$ python3 -q
>>> import numpy as np
>>> np.set_printoptions(precision=3, suppress=True, linewidth=160, sign=" ")
>>> out = np.array([[1, 1], [1, -1]])
>>> rng = np.random.default_rng(7)
>>> A = np.kron(out, np.kron(out, out))[rng.permutation(8)][:3]
>>> print(A)
[[ 1  1  1  1  1  1  1  1]
 [ 1  1 -1 -1 -1 -1  1  1]
 [ 1 -1 -1  1 -1  1  1 -1]]
>>> out = np.array([[-3, -1, -1],
...     [1, 2, 0],
...     [-3, 2, -1],
...     [-1, -1, 1],
...     [2, 1, -1],
...     [3, 0, 0],
...     [-2, 0, 0],
...     [1, -2, 3]])
>>> print(out.T @ A.T)
[[-2 -4 -4]
 [ 1 -3 -5]
 [ 1  3 -1]]
>>> print(np.linalg.matrix_rank(A @ out))
3
>>> print(np.einsum("ik,kj->ij", A, out))
[[-2  1  1]
 [-4 -3  3]
 [-4 -5 -1]]
>>> print(A @ out)
[[-2  1  1]
 [-4 -3  3]
 [-4 -5 -1]]
>>> K = np.loadtxt("case18.csv", delimiter=",")
>>> print(K)
[[-3.903 -1.691 -2.678]
 [ 1.619  7.554  0.068]
 [ 2.801  7.902  1.027]
 [-2.606 -2.301 -2.376]
 [-1.33  -2.259 -1.321]
 [-0.499 -1.755 -1.345]
 [ 0.439  7.442  0.538]
 [ 2.119  7.216  0.872]
 [-3.595 -3.067 -0.606]
 [-2.193 -3.349 -1.929]
 [-2.995 -3.932 -1.7  ]
 [ 1.398  7.188  1.05 ]
 [-2.453 -4.556 -2.805]
 [-1.382 -5.018 -2.407]
 [-3.928 -2.04  -1.572]
 [-0.079  7.436  2.355]
 [ 1.092  8.579 -0.701]
 [ 1.898  6.897 -1.3  ]
 [-2.784 -1.98  -0.928]
 [ 1.707  8.287 -1.015]]
>>> labels = rng.permutation(3)
>>> out = K[:, labels] * rng.choice([-1, 1], 3)
>>> print(out)
[[ 3.903 -2.678 -1.691]
 [-1.619  0.068  7.554]
 [-2.801  1.027  7.902]
 [ 2.606 -2.376 -2.301]
 [ 1.33  -1.321 -2.259]
 [ 0.499 -1.345 -1.755]
 [-0.439  0.538  7.442]
 [-2.119  0.872  7.216]
 [ 3.595 -0.606 -3.067]
 [ 2.193 -1.929 -3.349]
 [ 2.995 -1.7   -3.932]
 [-1.398  1.05   7.188]
 [ 2.453 -2.805 -4.556]
 [ 1.382 -2.407 -5.018]
 [ 3.928 -1.572 -2.04 ]
 [ 0.079  2.355  7.436]
 [-1.092 -0.701  8.579]
 [-1.898 -1.3    6.897]
 [ 2.784 -0.928 -1.98 ]
 [-1.707 -1.015  8.287]]
>>> left, _, Vh = np.linalg.svd(K.T @ out)
>>> print(np.round(left @ Vh, 3) + 0)
[[-1.  0.  0.]
 [ 0.  0.  1.]
 [ 0.  1.  0.]]
